$ python3 -q
>>> import numpy as np
>>> np.set_printoptions(suppress=True, linewidth=200)
>>> W0 = np.loadtxt("w.csv", delimiter=",")
>>> W0
array([[ 0.7, -0.6,  1. ],
       [-0.1,  0.7,  2.2],
       [-0.4, -1.5, -0.2],
       [ 0.3, -0.1,  0.4],
       [ 1. , -0.5,  0. ],
       [ 0.5, -0.1, -0.5],
       [ 0.6, -0.3,  0.3],
       [-3.2, -0.4,  0.1],
       [ 1.1, -0.7, -0.5],
       [ 1.3,  0.2,  1. ],
       [-1.2,  0.6,  1.8],
       [ 0.2,  0.9,  0.5],
       [-2. , -1.5, -8. ],
       [ 0. , -1.7,  0.5],
       [-0.1, -0.3,  0.2],
       [ 0.9, -0.5, -0.9],
       [ 0.6, -0.8, -0.3],
       [-0.3, -0.7,  0.3],
       [-0.8, -1.1, -2.2],
       [ 0.4,  1.2,  0.1],
       [-0.6,  1.2,  0.1],
       [-0.4, -0.4,  0.1],
       [-0.3, -0.3,  0.9],
       [-1. ,  0.4, -0.4],
       [ 1.8,  0.3, -0.4],
       [-0.7,  1.4,  0.2],
       [-0.2,  0.9,  1. ],
       [ 0. , -1. , -0.2],
       [-0.4,  0.6,  0.4],
       [ 1.2,  1.6,  0.9],
       [ 0.8,  1.5,  1.7],
       [ 0. ,  0.3,  0.2],
       [ 0.1,  1. ,  1. ],
       [ 0.4,  0.2,  0.2],
       [-0.2, -1. ,  0. ]])
>>> C = W0[[29, 13]].astype(float)
>>> for _ in range(3):
...     lab = np.linalg.norm(W0[:, None] - C, axis=-1).argmin(axis=1)
...     C = np.array([W0[lab == j].mean(axis=0) for j in range(2)])
... 
>>> lab
array([0, 0, 1, 0, 1, 1, 0, 1, 1, 0, 0, 0, 1, 1, 1, 1, 1, 1, 1, 0, 0, 1, 0, 1, 0, 0, 0, 1, 0, 0, 0, 0, 0, 0, 1])
>>> np.round(C[1] - C[0], 2)
array([-0.5 , -1.33, -1.46])
>>> print(np.abs(C[1] - C[0]).argmax())
2
>>> x = np.array([2, 2, -5])
>>> rhs = W0 @ x
>>> b, lr = np.zeros(3), 1 / np.linalg.norm(W0, 2) ** 2
>>> for i in range(25):
...     b -= lr * W0.T @ (W0 @ b - rhs)
...     if i % 5 == 0: print(i, round(np.linalg.norm(W0 @ b - rhs), 2))
... 
0 16.63
5 5.11
10 1.66
15 0.56
20 0.19
>>> round(np.linalg.cond(W0), 2)
np.float64(2.28)
